>>> import numpy as np
>>> np.set_printoptions(precision=2, suppress=True, linewidth=100, sign=" ")
>>> def tidy(a):
...     return np.round(a, 2) + 0
... 
>>> mat = np.load("block7.npy")
>>> mat
array([[ 3.,  3.,  0.,  0.],
       [ 0.,  0.,  0.,  0.],
       [ 0.,  0.,  3., -1.],
       [ 0.,  0.,  0.,  3.]])
>>> W1 = np.array([[-1, 1, -1], [2, 2, 2], [-1, 1, -2], [-2, 1, 2]])
>>> coef = np.array([-3, 2, 2])
>>> act = np.maximum(mat @ W1 + coef, 0)
>>> np.linalg.matrix_rank(act)
np.int64(2)
>>> (act > 0).astype(int)
array([[ 0,  1,  1],
       [ 0,  1,  1],
       [ 0,  1,  0],
       [ 0,  1,  1]])
>>> act
array([[  0.,  11.,   5.],
       [  0.,   2.,   2.],
       [  0.,   4.,   0.],
       [  0.,   5.,   8.]])
>>> Z = np.array([[3, 9, 9], [6, 0, 1], [1, 6, 2]])
>>> W1 @ Z
array([[  2, -15, -10],
       [ 20,  30,  24],
       [  1, -21, -12],
       [  2,  -6, -13]])
>>> print(act @ Z)
[[ 71.  30.  21.]
 [ 14.  12.   6.]
 [ 24.   0.   4.]
 [ 38.  48.  21.]]
>>> (act @ Z).round(6).argmax(axis=1)
array([ 0,  0,  0,  1])
>>> B = np.array([[1, 0, 1], [1, -2, 2]])
>>> Z = np.kron(B, act)
>>> Z
array([[  0.,  11.,   5.,   0.,   0.,   0.,   0.,  11.,   5.],
       [  0.,   2.,   2.,   0.,   0.,   0.,   0.,   2.,   2.],
       [  0.,   4.,   0.,   0.,   0.,   0.,   0.,   4.,   0.],
       [  0.,   5.,   8.,   0.,   0.,   0.,   0.,   5.,   8.],
       [  0.,  11.,   5.,  -0., -22., -10.,   0.,  22.,  10.],
       [  0.,   2.,   2.,  -0.,  -4.,  -4.,   0.,   4.,   4.],
       [  0.,   4.,   0.,  -0.,  -8.,  -0.,   0.,   8.,   0.],
       [  0.,   5.,   8.,  -0., -10., -16.,   0.,  10.,  16.]])
>>> rng = np.random.default_rng(5211)
>>> B = Z + rng.integers(-2, 3, (8, 4)) @ rng.integers(-2, 3, (4, 9))
>>> print(B)
[[  1.   4.   7.  -4.   2.  -6.   4.  10.   3.]
 [  2.   1.   4.  -1.   0.  -1.   2.   4.   4.]
 [  0.   5.   2.  -2.   1.   2.   1.   3.  -1.]
 [  3.   7.  12.  -2.  -1.   3.   2.   7.  11.]
 [  4.  19.  13.  -2. -20.  -2.   4.  28.  16.]
 [  1.   5.   8.  -4.   0.   0.   4.   5.   4.]
 [  6.  -3.   2.  -2. -13.  -6.   3.  11.   5.]
 [ -4.  17.   8.   2.  -8.  -4.  -4.   8.  14.]]
>>> np.linalg.matrix_rank(B - Z, tol=1e-8)
np.int64(4)
>>> np.abs(B - Z).sum(axis=1)
array([ 29.,  13.,  11.,  22.,  48.,  27.,  39.,  40.])
>>> np.linalg.cond(mat) > 100
np.True_
>>> tidy(np.linalg.norm(mat, 2) / np.linalg.norm(mat))
np.float64(0.7)
>>> np.linalg.matrix_rank(mat, rtol=0.1)
np.int64(3)
>>> [round(float(x), 2) for x in np.linalg.svd(mat, compute_uv=False)[:3]]
[4.24, 3.54, 2.54]
>>> r = np.linalg.matrix_rank(mat)
>>> r
np.int64(3)
>>> null = np.linalg.svd(mat)[2][r:].T
>>> np.allclose(mat @ null, 0)
True
>>> print(null[:, 0] / null[np.abs(null[:, 0]).round(6).argmax(), 0])
[ 1. -1. -0. -0.]
>>> [int(np.linalg.matrix_rank(mat[:, :j + 1])) for j in range(4)]
[1, 1, 2, 3]
>>> print(mat @ null)
[[ 0.]
 [ 0.]
 [ 0.]
 [ 0.]]
>>> K = np.loadtxt("w.csv", delimiter=",")
>>> K
array([[-2., -1.,  0.],
       [ 1.,  2.,  3.],
       [ 4.,  5.,  6.],
       [ 7.,  8.,  9.]])
>>> W1 = np.array([[2, 1], [-1, -2], [1, 2]])
>>> coef = np.array([-2, 1])
>>> act = np.maximum(K @ W1 + coef, 0)
>>> print((act > 0).astype(int))
[[ 0  1]
 [ 1  1]
 [ 1  1]
 [ 1  1]]
>>> act
array([[  0.,   1.],
       [  1.,   4.],
       [  7.,   7.],
       [ 13.,  10.]])
>>> Z = np.array([[2, 1], [2, 0]])
>>> (act @ Z).round(6).argmax(axis=1)
array([ 0,  0,  0,  0])
>>> act @ Z
array([[  2.,   0.],
       [ 10.,   1.],
       [ 28.,   7.],
       [ 46.,  13.]])
>>> B = np.c_[act[:, :1] @ np.array([[1]]), np.array([-2, -1, -2, -3])]
>>> B
array([[ 0., -2.],
       [ 1., -1.],
       [ 7., -2.],
       [13., -3.]])
>>> print(np.linalg.matrix_rank(B))
2
>>> tidy(np.linalg.lstsq(act, B[:, 0])[0])
array([ 1.,  0.])
>>> tidy(np.linalg.norm(K, 2) / np.linalg.norm(K))
np.float64(0.99)
>>> np.linalg.matrix_rank(K, rtol=0.1)
np.int64(2)
>>> np.argsort(-np.linalg.norm(K, axis=0).round(6), kind="stable")[:3]
array([ 2,  1,  0])
>>> r = np.linalg.matrix_rank(K)
>>> r
np.int64(2)
>>> null = np.linalg.svd(K)[2][r:].T
>>> [int(np.linalg.matrix_rank(np.delete(K, i, axis=0))) for i in range(4)]
[2, 2, 2, 2]
>>> tidy(null[:, 0] / null[np.abs(null[:, 0]).round(6).argmax(), 0])
array([-0.5,  1. , -0.5])
>>> null.shape
(3, 1)
>>> tidy(null @ null.T)
array([[ 0.17, -0.33,  0.17],
       [-0.33,  0.67, -0.33],
       [ 0.17, -0.33,  0.17]])
>>> E = np.array([[1.0, 0.9, 0.81], [0.9, 1.0, 0.9], [0.81, 0.9, 1.0]])
>>> np.allclose(E @ E.T, E.T @ E)
True
>>> E.inv()
Traceback (most recent call last):
  File "<python-input-60>", line 1, in <module>
    E.inv()
    ^^^^^
AttributeError: 'numpy.ndarray' object has no attribute 'inv'
>>> np.allclose(E, E.T)
True
>>> tidy(np.sort(np.abs(np.linalg.eigvals(E))))
array([ 0.07,  0.19,  2.74])
>>> print((E - E.T) / 2)
[[ 0.  0.  0.]
 [ 0.  0.  0.]
 [ 0.  0.  0.]]
>>> u, v = E[0], E[1]
>>> tidy(u @ u)
np.float64(2.47)
>>> pr = (u @ v) / (u @ u) * u
>>> tidy(pr)
array([ 1.03,  0.92,  0.83])
>>> tidy(np.linalg.norm(u + v) ** 2 + np.linalg.norm(u - v) ** 2)
np.float64(10.17)
>>> tidy(v - pr)
array([-0.13,  0.08,  0.07])
>>> x = np.array([3, -3, 1])
>>> np.sign((E @ x).round(6))
array([ 1.,  1.,  1.])
>>> z = rng.permutation(3)
>>> print(z)
[ 0  1  2]
>>> B = E[z][:, z]
>>> B
array([[ 1.  ,  0.9 ,  0.81],
       [ 0.9 ,  1.  ,  0.9 ],
       [ 0.81,  0.9 ,  1.  ]])
>>> print(tidy(np.linalg.det(B)), tidy(np.linalg.det(E[z])))
0.04 0.04
>>> np.allclose(B, E)
True
>>> data = np.cumsum(np.array([[6, 2, 5],
...     [9, 5, 4],
...     [3, 6, 1],
...     [6, 5, 5],
...     [2, 6, 5],
...     [4, 3, 1],
...     [9, 3, 7],
...     [2, 6, 5],
...     [6, 5, 0],
...     [2, 7, 4],
...     [4, 5, 2],
...     [7, 8, 1],
...     [0, 8, 5],
...     [2, 6, 6],
...     [6, 9, 7],
...     [2, 4, 4],
...     [6, 5, 2],
...     [8, 5, 4]]), axis=0)
>>> data
array([[  6,   2,   5],
       [ 15,   7,   9],
       [ 18,  13,  10],
       [ 24,  18,  15],
       [ 26,  24,  20],
       [ 30,  27,  21],
       [ 39,  30,  28],
       [ 41,  36,  33],
       [ 47,  41,  33],
       [ 49,  48,  37],
       [ 53,  53,  39],
       [ 60,  61,  40],
       [ 60,  69,  45],
       [ 62,  75,  51],
       [ 68,  84,  58],
       [ 70,  88,  62],
       [ 76,  93,  64],
       [ 84,  98,  68]])
>>> np.argsort(-np.linalg.norm(data, axis=0).round(6), kind="stable")[:3]
array([ 1,  0,  2])
>>> tidy(np.abs(np.linalg.svd(data)[2][-1]))
array([ 0.34,  0.32,  0.88])
>>> [round(float(x), 2) for x in np.linalg.svd(data, compute_uv=False)[:3]]
[365.34, 22.4, 7.96]
>>> print(np.linalg.matrix_rank(data, rtol=0.1))
1
>>> B = mat + rng.integers(-2, 3, (4, 3)) @ rng.integers(-2, 3, (3, 4))
>>> print(B)
[[ -3.   2.   3.   2.]
 [  2.   3.   3.  -6.]
 [-10.  -3.   8.   5.]
 [  4.   1.   1.   1.]]
>>> B - mat
array([[ -6.,  -1.,   3.,   2.],
       [  2.,   3.,   3.,  -6.],
       [-10.,  -3.,   5.,   6.],
       [  4.,   1.,   1.,  -2.]])
>>> np.linalg.matrix_rank(B - mat, tol=1e-8)
np.int64(3)
>>> X = np.load("mat.npy")
>>> X
array([[ 0,  0,  0],
       [ 0,  0,  0],
       [ 0,  0, -1]])
>>> U, s, vt = np.linalg.svd(X)
>>> V = vt[:(s > 1e-8).sum()]
>>> x = X[1] + -1 * X[2] + rng.integers(2) * np.eye(3)[0]
>>> print(x)
[ 0.  0.  1.]
>>> np.linalg.matrix_rank(np.vstack([X, x]))
np.int64(1)
>>> np.diag(V.T @ V)
array([ 0.,  0.,  1.])
>>> tidy(np.linalg.norm(x - V.T @ V @ x))
np.float64(0.0)
>>> U, s, vt = np.linalg.svd(mat)
>>> print(tidy(s))
[ 4.24  3.54  2.54  0.  ]
>>> B = U[:, :3] @ np.diag(s[:3]) @ vt[:3]
>>> print(tidy(np.linalg.norm(mat - B) / np.linalg.norm(mat)))
0.0
>>> tidy(np.abs(mat - B).max())
np.float64(0.0)
>>> np.linalg.matrix_rank(X, rtol=0.1)
np.int64(1)
>>> [round(float(x), 2) for x in np.linalg.svd(X, compute_uv=False)[:3]]
[1.0, 0.0, 0.0]
>>> evals, V = np.linalg.eigh(X)
>>> evals.sum(), np.trace(X)
(np.float64(-1.0), np.int64(-1))
>>> V.T @ V
array([[ 1.,  0.,  0.],
       [ 0.,  1.,  0.],
       [ 0.,  0.,  1.]])
>>> J = np.load("dump.npy")
>>> print(J)
[[ 3.95  1.96 -0.05  2.02]
 [ 3.94  2.04  0.02  1.95]
 [ 7.96  4.05  0.02  3.92]]
>>> B = J + rng.integers(-2, 3, (3, 1)) @ rng.integers(-2, 3, (1, 4))
>>> tidy(B)
array([[ 1.95, -0.04, -2.05,  0.02],
       [ 2.94,  1.04, -0.98,  0.95],
       [ 8.96,  5.05,  1.02,  4.92]])
>>> tidy(B - J)
array([[-2., -2., -2., -2.],
       [-1., -1., -1., -1.],
       [ 1.,  1.,  1.,  1.]])
>>> A = np.load("data.npy")
>>> tidy(A)
array([[-0.47,  0.88],
       [ 0.88,  0.47]])
>>> print(tidy(np.linalg.norm(A, axis=0)))
[ 1.  1.]
>>> tidy(A.T @ A)
array([[ 1.,  0.],
       [ 0.,  1.]])
>>> tidy(A[:, 0] @ A[:, 1])
np.float64(0.0)
>>> tidy(A @ A.T)
array([[ 1.,  0.],
       [ 0.,  1.]])
>>> evals, V = np.linalg.eig(A)
>>> tidy(np.sort(np.linalg.eigvals(A.T)))
array([-1.,  1.])
>>> tidy(np.sort(np.linalg.eigvals(A @ A)))
array([ 1.,  1.])
>>> print(np.prod(evals))
-1.0
>>> z = rng.permutation(2)
>>> z
array([ 0,  1])
>>> B = A[z][:, z]
>>> tidy(B)
array([[-0.47,  0.88],
       [ 0.88,  0.47]])
>>> print(tidy(np.trace(B)))
0.0
>>> F = np.load("sample15.npy")
>>> tidy(F)
array([[ 1.  ,  0.  ,  0.  ,  0.  ],
       [ 0.  ,  0.67,  0.  ,  0.33],
       [ 0.33,  0.  ,  0.33,  0.33],
       [ 0.5 ,  0.  ,  0.  ,  0.5 ]])
>>> z = rng.permutation(4)
>>> z
array([ 3,  2,  0,  1])
>>> B = F[z][:, z]
>>> tidy(np.diag(B))
array([ 0.5 ,  0.33,  1.  ,  0.67])
>>> tidy(B)
array([[ 0.5 ,  0.  ,  0.5 ,  0.  ],
       [ 0.33,  0.33,  0.33,  0.  ],
       [ 0.  ,  0.  ,  1.  ,  0.  ],
       [ 0.33,  0.  ,  0.  ,  0.67]])
>>> u = np.array([4, 2, 2, 1])
>>> B = F + np.outer(u, np.eye(4)[1])
>>> print(np.linalg.matrix_rank(np.linalg.inv(B) - np.linalg.inv(F), tol=1e-8))
1
>>> tidy(np.linalg.det(B) / np.linalg.det(F)), tidy(1 + np.linalg.solve(F, u)[1])
(np.float64(5.0), np.float64(5.0))
>>> tidy(B)
array([[ 1.  ,  4.  ,  0.  ,  0.  ],
       [ 0.  ,  2.67,  0.  ,  0.33],
       [ 0.33,  2.  ,  0.33,  0.33],
       [ 0.5 ,  1.  ,  0.  ,  0.5 ]])
>>> C2 = B.T @ B
>>> tidy(C2)
array([[  1.36,   5.17,   0.11,   0.36],
       [  5.17,  28.11,   0.67,   2.06],
       [  0.11,   0.67,   0.11,   0.11],
       [  0.36,   2.06,   0.11,   0.47]])
>>> np.linalg.matrix_rank(C2)
np.int64(4)
>>> tidy(np.trace(C2)), tidy((B ** 2).sum())
(np.float64(30.06), np.float64(30.06))
>>> hat = np.triu(np.array([[-2, 0, -3, 0], [1, -1, -3, 2], [-1, 0, -1, 1], [2, 0, 0, -1]]), 1) + np.eye(4)
>>> B = hat @ F @ np.linalg.inv(hat)
>>> np.linalg.matrix_rank(B)
np.int64(4)
>>> print(tidy(np.linalg.det(B)))
0.11
>>> np.trace(B), np.trace(F)
(np.float64(2.5), np.float64(2.5))
>>> tidy(B)
array([[ 0.  ,  0.  , -1.  ,  0.  ],
       [ 0.  ,  0.67,  1.  , -2.  ],
       [ 0.83,  0.  ,  2.83, -2.  ],
       [ 0.5 ,  0.  ,  1.5 , -1.  ]])
>>> W1 = np.array([[1, 1, 0, 1, 2, 2],
...     [2, 0, 1, 3, 1, 3],
...     [1, 1, 1, 1, 2, 3],
...     [1, 3, 1, 1, 0, 0]])
>>> coef = np.array([2, 0, 2, 2, 3, 2])
>>> act = np.maximum(F @ W1 + coef, 0)
>>> print(np.linalg.matrix_rank(act))
4
>>> (act > 0).mean(axis=0)
array([ 1.,  1.,  1.,  1.,  1.,  1.])
>>> Z = np.array([[3, 3, 1], [2, 1, 3], [1, 0, 1], [0, 2, 1], [2, 2, 2], [1, 2, 0]])
>>> (act @ Z).round(6).argmax(axis=1)
array([ 1,  1,  1,  1])
>>> print(W1 @ Z)
[[ 11  14   9]
 [ 12  20   8]
 [ 13  16  10]
 [ 10   8  12]]
>>> print(tidy(act @ Z))
[[ 27.    34.    21.  ]
 [ 27.33  36.    21.33]
 [ 27.33  32.67  22.33]
 [ 26.5   31.    22.5 ]]
